$ ipython --no-banner

In [1]: import numpy as np

In [2]: np.set_printoptions(precision=2, suppress=True, linewidth=120, floatmode="fixed")

In [3]: F = np.array([[1, 0, 3, 0, 1, 1, 3, 0],
   ...:     [1, 1, 3, 1, 1, 3, 2, 2],
   ...:     [3, 3, 2, 1, 0, 1, 3, 2],
   ...:     [0, 3, 3, 0, 0, 2, 0, 3]])

In [4]: print(F)
[[1 0 3 0 1 1 3 0]
 [1 1 3 1 1 3 2 2]
 [3 3 2 1 0 1 3 2]
 [0 3 3 0 0 2 0 3]]

In [5]: u, g = F[1], F[3]

In [6]: u @ g
Out[6]: np.int64(24)

In [7]: u @ u
Out[7]: np.int64(30)

In [8]: p = (u @ g) / (u @ u) * u

In [9]: round(np.linalg.norm(u + g) ** 2 + np.linalg.norm(u - g) ** 2, 2)
Out[9]: np.float64(122.0)

In [10]: np.outer(u, g)
Out[10]: 
array([[0, 3, 3, 0, 0, 2, 0, 3],
       [0, 3, 3, 0, 0, 2, 0, 3],
       [0, 9, 9, 0, 0, 6, 0, 9],
       [0, 3, 3, 0, 0, 2, 0, 3],
       [0, 3, 3, 0, 0, 2, 0, 3],
       [0, 9, 9, 0, 0, 6, 0, 9],
       [0, 6, 6, 0, 0, 4, 0, 6],
       [0, 6, 6, 0, 0, 4, 0, 6]])

In [11]: g - p
Out[11]: array([-0.80,  2.20,  0.60, -0.80, -0.80, -0.40, -1.60,  1.40])

In [12]: def softmax(z):
    ...:     e = np.exp(z - z.max(axis=-1, keepdims=True))
    ...:     return e / e.sum(axis=-1, keepdims=True)
    ...: 

In [13]: print(softmax(F).sum(axis=1))
[1.00 1.00 1.00 1.00]

In [14]: np.round(softmax(10 * F[2]), 2) + 0
Out[14]: array([0.33, 0.33, 0.00, 0.00, 0.00, 0.00, 0.33, 0.00])

In [15]: softmax(F[2])
Out[15]: array([0.25, 0.25, 0.09, 0.03, 0.01, 0.03, 0.25, 0.09])

In [16]: scores = F @ F.T / np.sqrt(8)

In [17]: np.round(softmax(scores), 2) + 0
Out[17]: 
array([[0.45, 0.32, 0.22, 0.01],
       [0.02, 0.72, 0.17, 0.09],
       [0.00, 0.02, 0.97, 0.01],
       [0.00, 0.07, 0.05, 0.87]])

In [18]: softmax(scores).round(6).argmax(axis=1)
Out[18]: array([0, 1, 2, 3])

In [19]: out = F[0, 0] * F[1:] - np.outer(F[1:, 0], F[0])

In [20]: out
Out[20]: 
array([[ 0,  1,  0,  1,  0,  2, -1,  2],
       [ 0,  3, -7,  1, -3, -2, -6,  2],
       [ 0,  3,  3,  0,  0,  2,  0,  3]])

In [21]: np.flatnonzero(~out.round(6).any(axis=1))
Out[21]: array([], dtype=int64)
